In [1]: import numpy as np

In [2]: np.set_printoptions(precision=2, suppress=True, linewidth=120)

In [3]: O, _ = np.linalg.qr(np.array([[0.2, -0.7, 0.3, 1.6, 0.0, 0.0, -0.8, 1.0, 1.3],
   ...:     [0.5, -0.7, 2.6, 0.1, 1.0, 0.2, -1.5, 0.1, -0.5],
   ...:     [0.6, 0.3, -1.9, 0.2, 0.4, -0.1, 0.7, 0.3, 0.5],
   ...:     [-0.5, -0.6, 0.9, -0.6, 1.2, -0.1, -0.3, 1.7, -1.6],
   ...:     [0.1, 0.0, 1.5, -0.5, -0.6, 1.6, 0.1, -0.5, 0.3],
   ...:     [-0.4, 0.0, -0.8, 0.3, -1.2, 0.9, -0.4, 2.0, -1.0],
   ...:     [0.6, -0.6, -1.2, -0.7, -0.8, 1.5, 0.2, -0.7, 0.0],
   ...:     [-0.9, 0.5, 0.2, 0.2, -1.3, -1.3, -0.1, -0.5, -1.5],
   ...:     [0.1, -0.1, -1.2, 0.1, 0.7, -0.5, 0.7, 0.8, 0.5]]))

In [4]: W0 = 3 * O

In [5]: print(W0)
[[-0.4  -1.42  0.43  2.28 -0.39 -0.17  0.89  0.26 -0.61]
 [-1.   -1.17 -1.68  0.21  0.17  0.78 -1.26 -1.2   0.31]
 [-1.2   1.18  0.78  0.33  0.65 -0.27 -0.53 -1.18 -1.81]
 [ 1.   -1.78  0.32 -1.12  1.29 -0.47  0.03 -0.22 -1.23]
 [-0.2   0.08 -1.31 -0.63 -1.13 -1.49  1.48 -0.98 -0.46]
 [ 0.8  -0.34  0.95  0.34 -1.12 -1.49 -1.64 -0.85  0.58]
 [-1.2  -0.86  1.26 -1.31 -1.58  0.96  0.16  0.02 -0.23]
 [ 1.8   0.38 -0.11  0.38 -0.85  1.63  0.26 -1.19 -0.77]
 [-0.2  -0.14  1.03  0.03  0.99  0.15  1.17 -1.71  1.6 ]]

In [6]: print(round(float(W0[:, 4] @ W0[:, 5]), 2))
0.0

In [7]: print(np.round(W0 @ W0.T, 2) + 0)
[[9. 0. 0. 0. 0. 0. 0. 0. 0.]
 [0. 9. 0. 0. 0. 0. 0. 0. 0.]
 [0. 0. 9. 0. 0. 0. 0. 0. 0.]
 [0. 0. 0. 9. 0. 0. 0. 0. 0.]
 [0. 0. 0. 0. 9. 0. 0. 0. 0.]
 [0. 0. 0. 0. 0. 9. 0. 0. 0.]
 [0. 0. 0. 0. 0. 0. 9. 0. 0.]
 [0. 0. 0. 0. 0. 0. 0. 9. 0.]
 [0. 0. 0. 0. 0. 0. 0. 0. 9.]]

In [8]: print(np.round(np.linalg.pinv(W0), 2) + 0)
[[-0.04 -0.11 -0.13  0.11 -0.02  0.09 -0.13  0.2  -0.02]
 [-0.16 -0.13  0.13 -0.2   0.01 -0.04 -0.1   0.04 -0.02]
 [ 0.05 -0.19  0.09  0.04 -0.15  0.11  0.14 -0.01  0.11]
 [ 0.25  0.02  0.04 -0.12 -0.07  0.04 -0.15  0.04  0.  ]
 [-0.04  0.02  0.07  0.14 -0.13 -0.12 -0.18 -0.09  0.11]
 [-0.02  0.09 -0.03 -0.05 -0.17 -0.17  0.11  0.18  0.02]
 [ 0.1  -0.14 -0.06  0.    0.16 -0.18  0.02  0.03  0.13]
 [ 0.03 -0.13 -0.13 -0.02 -0.11 -0.09  0.   -0.13 -0.19]
 [-0.07  0.03 -0.2  -0.14 -0.05  0.06 -0.03 -0.09  0.18]]

In [9]: print(np.linalg.norm(W0, axis=0))
[3. 3. 3. 3. 3. 3. 3. 3. 3.]

In [10]: x = np.array([0, 2, 0, 1, 1, 2, 1, 1, 0])

In [11]: h = np.maximum(W0 @ x, 0)

In [12]: print(W0.T @ h)
[ 3.31  2.22  1.08  1.36 -1.05  4.05  0.67 -5.24 -3.2 ]

In [13]: print(np.tanh(W0 @ x))
[-0.14 -0.99  0.8  -1.   -1.   -1.   -0.99  0.99  0.45]

In [14]: Y = np.array([[0, 0, 2, 1, -1, -1, -2, 0, -3, 0, 0, 0],
    ...:     [1, 3, 1, 0, 2, 2, -2, -2, 3, 1, -3, -2],
    ...:     [-1, 0, 3, -1, -1, 1, -2, 3, 0, -1, 3, 0],
    ...:     [-1, 3, -3, -1, -3, 2, 0, -2, -3, 3, -1, -3],
    ...:     [-2, 2, 1, -2, 3, -1, -1, 0, -1, 0, 1, -3],
    ...:     [-2, -1, 1, -2, 3, 1, -3, 1, 1, -3, 0, -2],
    ...:     [1, -3, -1, -2, -1, 0, -1, 1, 0, -3, 3, 3],
    ...:     [2, 0, -1, 0, -1, 2, 2, -3, 3, -1, 1, -1],
    ...:     [3, 1, 3, 2, -2, -3, -2, 0, 3, -1, -3, 0],
    ...:     [-1, 2, 2, 1, -1, 0, 0, 2, 1, 2, 1, 0],
    ...:     [-1, 0, -2, 3, 3, 2, -3, 1, 2, -3, -1, -2],
    ...:     [1, 0, 1, 1, 1, -2, 2, 1, -1, -1, 3, 0]])

In [15]: X = np.tril(Y)

In [16]: print(X)
[[ 0  0  0  0  0  0  0  0  0  0  0  0]
 [ 1  3  0  0  0  0  0  0  0  0  0  0]
 [-1  0  3  0  0  0  0  0  0  0  0  0]
 [-1  3 -3 -1  0  0  0  0  0  0  0  0]
 [-2  2  1 -2  3  0  0  0  0  0  0  0]
 [-2 -1  1 -2  3  1  0  0  0  0  0  0]
 [ 1 -3 -1 -2 -1  0 -1  0  0  0  0  0]
 [ 2  0 -1  0 -1  2  2 -3  0  0  0  0]
 [ 3  1  3  2 -2 -3 -2  0  3  0  0  0]
 [-1  2  2  1 -1  0  0  2  1  2  0  0]
 [-1  0 -2  3  3  2 -3  1  2 -3 -1  0]
 [ 1  0  1  1  1 -2  2  1 -1 -1  3  0]]

In [17]: rng = np.random.default_rng(1547)

In [18]: lab = rng.permutation(9)

In [19]: Y = W0[:, lab] * rng.choice([-1, 1], 9)

In [20]: print(Y)
[[ 0.89  0.4   0.26  1.42 -0.43  0.39 -2.28 -0.61 -0.17]
 [-1.26  1.   -1.2   1.17  1.68 -0.17 -0.21  0.31  0.78]
 [-0.53  1.2  -1.18 -1.18 -0.78 -0.65 -0.33 -1.81 -0.27]
 [ 0.03 -1.   -0.22  1.78 -0.32 -1.29  1.12 -1.23 -0.47]
 [ 1.48  0.2  -0.98 -0.08  1.31  1.13  0.63 -0.46 -1.49]
 [-1.64 -0.8  -0.85  0.34 -0.95  1.12 -0.34  0.58 -1.49]
 [ 0.16  1.2   0.02  0.86 -1.26  1.58  1.31 -0.23  0.96]
 [ 0.26 -1.8  -1.19 -0.38  0.11  0.85 -0.38 -0.77  1.63]
 [ 1.17  0.2  -1.71  0.14 -1.03 -0.99 -0.03  1.6   0.15]]

In [21]: Uu, _, Vt = np.linalg.svd(W0.T @ Y)

In [22]: print(np.round(Uu @ Vt, 2) + 0)
[[ 0. -1.  0.  0.  0.  0.  0.  0.  0.]
 [ 0.  0.  0. -1.  0.  0.  0.  0.  0.]
 [ 0.  0.  0.  0. -1.  0.  0.  0.  0.]
 [ 0.  0.  0.  0.  0.  0. -1.  0.  0.]
 [ 0.  0.  0.  0.  0. -1.  0.  0.  0.]
 [ 0.  0.  0.  0.  0.  0.  0.  0.  1.]
 [ 1.  0.  0.  0.  0.  0.  0.  0.  0.]
 [ 0.  0.  1.  0.  0.  0.  0.  0.  0.]
 [ 0.  0.  0.  0.  0.  0.  0.  1.  0.]]

In [23]: print(X @ X)
[[  0   0   0   0   0   0   0   0   0   0   0   0]
 [  3   9   0   0   0   0   0   0   0   0   0   0]
 [ -3   0   9   0   0   0   0   0   0   0   0   0]
 [  7   6  -6   1   0   0   0   0   0   0   0   0]
 [ -3   6  12  -4   9   0   0   0   0   0   0   0]
 [ -8  -4  13  -6  12   1   0   0   0   0   0   0]
 [  1 -14   3   6  -2   0   1   0   0   0   0   0]
 [ -5 -10  -1  -6   4  -4  -8   9   0   0   0   0]
 [ 13  17   9  18 -19 -12  -4   0   9   0   0   0]
 [  6  12   7   5  -9   1   2  -2   5   4   0   0]
 [ -2  18  -6  -9  13  -4   4 -10   1  -3   1   0]
 [ -1  -2 -15   3   6   9  -7  -2   2 -11  -3   0]]

In [24]: f = np.array([0, 3, 3])

In [25]: print(np.convolve(W0[4], f))
[ 0.   -0.6  -0.35 -3.67 -5.8  -5.26 -7.86 -0.05  1.48 -4.33 -1.38]

In [26]: rk = np.linalg.matrix_rank(X)

In [27]: print(rk)
11

In [28]: ns = np.linalg.svd(X)[2][rk:].T

In [29]: print([int(np.linalg.matrix_rank(X[:, :j + 1])) for j in range(12)])
[1, 2, 3, 4, 5, 6, 7, 8, 9, 10, 11, 11]

In [30]: print(ns.shape)
(12, 1)

In [31]: print(np.linalg.matrix_rank(X.T @ X), np.linalg.matrix_rank(X @ X.T))
11 11

In [32]: print(ns[:, 0] / ns[np.abs(ns[:, 0]).round(6).argmax(), 0])
[0. 0. 0. 0. 0. 0. 0. 0. 0. 0. 0. 1.]

In [33]: print(X @ ns)
[[0.]
 [0.]
 [0.]
 [0.]
 [0.]
 [0.]
 [0.]
 [0.]
 [0.]
 [0.]
 [0.]
 [0.]]

In [34]: print(np.allclose(X @ ns, 0))
True

In [35]: print([int(np.linalg.matrix_rank(X[:i])) for i in range(1, len(X) + 1)])
[0, 1, 2, 3, 4, 5, 6, 7, 8, 9, 10, 11]

In [36]: W = np.array([[-7, 8, -4, -9, -8],
    ...:     [-4, 3, 2, 4, -1],
    ...:     [5, 2, -5, -8, -4],
    ...:     [4, 5, -1, 4, 7],
    ...:     [-5, -2, 0, 3, 7],
    ...:     [8, -9, -5, 4, 0],
    ...:     [-7, -8, 9, -4, 9],
    ...:     [-8, -7, 8, 9, 3],
    ...:     [6, 3, 1, -3, 1],
    ...:     [5, -3, 0, 6, 9],
    ...:     [1, -5, 7, 6, -5],
    ...:     [4, -4, 7, -5, 9]])

In [37]: beta = np.array([-5, 5, 3, -3, 0])

In [38]: H = np.maximum(X @ W + beta, 0)

In [39]: print((H > 0).astype(int))
[[0 1 1 0 0]
 [0 1 1 0 0]
 [1 1 0 0 0]
 [0 0 1 1 1]
 [0 0 1 1 1]
 [1 0 1 1 1]
 [0 1 0 0 0]
 [1 1 0 0 0]
 [1 1 0 0 0]
 [1 0 1 1 1]
 [1 1 0 1 1]
 [0 0 1 0 0]]

In [40]: basis = np.array([[1, 2], [2, 3], [3, 0], [0, 3], [1, 0]])

In [41]: print(H @ basis)
[[ 19  15]
 [ 59  66]
 [ 23  43]
 [ 97 114]
 [ 53  48]
 [ 26  30]
 [  4   6]
 [ 23  38]
 [219 334]
 [ 87 104]
 [ 70 217]
 [147   0]]

In [42]: print((H @ basis).round(6).argmax(axis=1))
[0 1 1 1 0 1 1 1 1 1 1 0]

In [43]: arr = np.load("case15.npy")

In [44]: print(arr)
[[  1  -4  -4   6 -16  -3  -1  -2   1   6 -11]
 [ -7   7 -14  -6  -2   1  -8   6  -4   1  13]
 [ -9   3 -12  -9 -14   1   2  10  -1  -1  12]
 [ 12   3   3   2  -6   3   1   2  -5  -4  -7]
 [ -9   5  -7  -4  -1   0   1   6   0  -2   5]
 [  0   0   0   0   0   0   0   0   0   0   0]
 [  7   4  -5  -7 -10   7   6  -6  -9  -6  -2]
 [ -2  -1  -7   3  -5  -5   4   7   5   7   1]
 [ 13   6 -26   6 -12 -18   1  12  -7  16  16]
 [ -7  -1  -6   5  -9 -12  -3   2   9   9  -8]
 [  7   3  -2  -1 -10 -20  -2   3  -1   8 -14]
 [  6  -4 -11  -1 -12 -12  10   9  -3  14   0]
 [-18  13 -20  -1 -16  -9 -17  16  15   3   9]
 [ -9   6 -13   1 -10   1  -7  -3   6 -10   9]
 [  3  -3  -3  -2 -11 -14  -1  -3  -4   9 -10]
 [ 13  -3 -17 -14 -19   7   4 -10 -24   5   9]]

In [45]: C2 = arr.T @ arr

In [46]: print(np.trace(C2), (arr ** 2).sum())
12689 12689

In [47]: print(np.allclose(C2, C2.T))
True

In [48]: print((arr @ arr.T).shape)
(16, 16)

In [49]: print(C2)
[[ 1295  -313   151   -15  -136   -84   572  -403  -922   335  -345]
 [ -313   410  -547   -65  -273  -134  -327   357   182   -81   402]
 [  151  -547  2192   294  1658   797   282  -782   264  -725 -1095]
 [  -15   -65   294   496   288  -287   -69   102   449   120  -305]
 [ -136  -273  1658   288  1925   792   109  -416   350  -696  -241]
 [  -84  -134   797  -287   792  1433   148  -632  -278  -959   237]
 [  572  -327   282   -69   109   148   592  -224  -461   113  -181]
 [ -403   357  -782   102  -416  -632  -224   877   421   410   446]
 [ -922   182   264   449   350  -278  -461   421  1142  -140  -174]
 [  335   -81  -725   120  -696  -959   113   410  -140   955   -64]
 [ -345   402 -1095  -305  -241   237  -181   446  -174   -64  1372]]

In [50]: print(np.linalg.svd(arr, compute_uv=False) ** 2)
[5292.04 2946.25 2381.45  949.28  388.67  282.36  273.67  110.95   41.86   19.34    3.14]

In [51]: mat = np.load("layer12.npy")

In [52]: print(mat)
[[5. 1. 0. 0. 0. 0. 0. 0.]
 [0. 5. 1. 0. 0. 0. 0. 0.]
 [0. 0. 5. 1. 0. 0. 0. 0.]
 [0. 0. 0. 5. 1. 0. 0. 0.]
 [0. 0. 0. 0. 5. 1. 0. 0.]
 [0. 0. 0. 0. 0. 5. 1. 0.]
 [0. 0. 0. 0. 0. 0. 5. 1.]
 [0. 0. 0. 0. 0. 0. 0. 5.]]

In [53]: blk = np.stack([mat, -1 * mat, mat[::-1]])

In [54]: print((blk @ mat.T).shape)
(3, 8, 8)

In [55]: print(np.einsum("bij,cij->bc", blk, blk))
[[ 207. -207.   10.]
 [-207.  207.  -10.]
 [  10.  -10.  207.]]

In [56]: print(np.linalg.matrix_rank(blk))
[8 8 8]
